$ python -q
>>> import numpy as np
>>> from numpy import linalg as LA
>>> np.set_printoptions(precision=2, suppress=True, linewidth=120)
>>> J = np.loadtxt("w.csv", delimiter=",")
>>> J
array([[-0.77, -1.16, -2.66],
       [ 1.65,  1.03,  2.28],
       [ 1.84, -0.85, -2.21],
       [ 2.55, -0.52, -1.5 ],
       [-2.39,  0.62,  1.71],
       [ 2.28, -0.67, -1.83],
       [-2.95, -0.31, -0.44],
       [ 2.96,  0.29,  0.37],
       [ 2.55, -0.52, -1.49],
       [ 2.99,  0.05, -0.2 ],
       [ 2.83,  0.49,  0.86],
       [-2.73, -0.58, -1.11],
       [-0.64,  1.12,  2.71],
       [ 2.11,  0.91,  1.93],
       [ 2.43,  0.77,  1.58],
       [-2.97, -0.26, -0.3 ],
       [-0.5 , -1.17, -2.72],
       [ 0.47,  1.17,  2.72],
       [ 2.84, -0.27, -0.92],
       [-2.39, -0.79, -1.63],
       [ 1.67,  1.03,  2.27],
       [ 1.86,  0.98,  2.14],
       [ 2.59, -0.49, -1.43],
       [ 2.51,  0.73,  1.47],
       [ 2.1 , -0.76, -2.  ],
       [-0.35,  1.15,  2.75]])
>>> # null space of dimension 1
>>> np.abs(np.diag(LA.qr(J)[1])) > 1e-9
array([ True,  True, False])
>>> J @ LA.pinv(J) @ J
array([[-0.77, -1.16, -2.66],
       [ 1.65,  1.03,  2.28],
       [ 1.84, -0.85, -2.21],
       [ 2.55, -0.52, -1.5 ],
       [-2.39,  0.62,  1.71],
       [ 2.28, -0.67, -1.83],
       [-2.95, -0.31, -0.44],
       [ 2.96,  0.29,  0.37],
       [ 2.55, -0.52, -1.49],
       [ 2.99,  0.05, -0.2 ],
       [ 2.83,  0.49,  0.86],
       [-2.73, -0.58, -1.11],
       [-0.64,  1.12,  2.71],
       [ 2.11,  0.91,  1.93],
       [ 2.43,  0.77,  1.58],
       [-2.97, -0.26, -0.3 ],
       [-0.5 , -1.17, -2.72],
       [ 0.47,  1.17,  2.72],
       [ 2.84, -0.27, -0.92],
       [-2.39, -0.79, -1.63],
       [ 1.67,  1.03,  2.27],
       [ 1.86,  0.98,  2.14],
       [ 2.59, -0.49, -1.43],
       [ 2.51,  0.73,  1.47],
       [ 2.1 , -0.76, -2.  ],
       [-0.35,  1.15,  2.75]])
>>> LA.lstsq(J[:-1].T, J[-1])[2]
np.int32(2)
>>> W2 = J[[7, 1]].astype(float)
>>> for _ in range(6):
...     z = LA.norm(J[:, None] - W2, axis=-1).argmin(axis=1)
...     W2 = np.array([J[z == j].mean(axis=0) for j in range(2)])
... 
>>> z
array([0, 1, 0, 0, 1, 0, 1, 0, 0, 0, 0, 1, 1, 1, 1, 1, 0, 1, 0, 0, 1, 1, 0, 1, 0, 1])
>>> W2
array([[ 1.68, -0.49, -1.33],
       [ 0.05,  0.64,  1.52]])
>>> np.abs(W2[1] - W2[0]).argmax()
np.int64(2)
